>>> import numpy as np
>>> import numpy.linalg as la
>>> np.set_printoptions(precision=2, suppress=True, linewidth=140, floatmode="fixed")
>>> def tidy(a):
...     return np.round(a, 2) + 0
... 
>>> data = np.loadtxt("data.csv", delimiter=",")
>>> data
array([[ 3.00,  3.00,  3.00],
       [ 3.00, 11.00,  9.00],
       [ 3.00,  9.00, 11.00]])
>>> def softmax(z):
...     e = np.exp(z - z.max(axis=-1, keepdims=True))
...     return e / e.sum(axis=-1, keepdims=True)
... 
>>> tidy(softmax(10 * data[2]))
array([0.00, 0.00, 1.00])
>>> tidy(softmax(data[2]))
array([0.00, 0.12, 0.88])
>>> tidy(softmax(data[2] + 5))
array([0.00, 0.12, 0.88])
>>> att = data @ data.T / np.sqrt(3)
>>> tidy(softmax(att))
array([[0.00, 0.50, 0.50],
       [0.00, 0.91, 0.09],
       [0.00, 0.09, 0.91]])
>>> tidy(np.abs(la.eigvals(data)).max())
np.float64(21.0)
>>> data @ data
array([[ 27.00,  69.00,  69.00],
       [ 69.00, 211.00, 207.00],
       [ 69.00, 207.00, 211.00]])
>>> tidy(la.matrix_power(data, 3))
array([[ 495.00, 1461.00, 1461.00],
       [1461.00, 4391.00, 4383.00],
       [1461.00, 4383.00, 4391.00]])
>>> data.inv()
Traceback (most recent call last):
  File "<python-input-15>", line 1, in <module>
    data.inv()
    ^^^^^^^^
AttributeError: 'numpy.ndarray' object has no attribute 'inv'
>>> (data + data.T) / 2
array([[ 3.00,  3.00,  3.00],
       [ 3.00, 11.00,  9.00],
       [ 3.00,  9.00, 11.00]])
>>> tidy(la.det(data))
np.float64(84.0)
>>> Uu, sigma, vt = la.svd(data)
>>> np.argmax(sigma[:-1] / (sigma[1:] + 1e-6)) + 1
np.int64(1)
>>> other = Uu[:, :1] @ np.diag(sigma[:1]) @ vt[:1]
>>> tidy(other)
array([[1.11, 3.32, 3.32],
       [3.32, 9.95, 9.95],
       [3.32, 9.95, 9.95]])
>>> la.matrix_rank(data, rtol=0.05)
np.int64(3)
>>> tidy(la.norm(data - other, 2)), tidy(sigma[1])
(np.float64(2.0), np.float64(2.0))
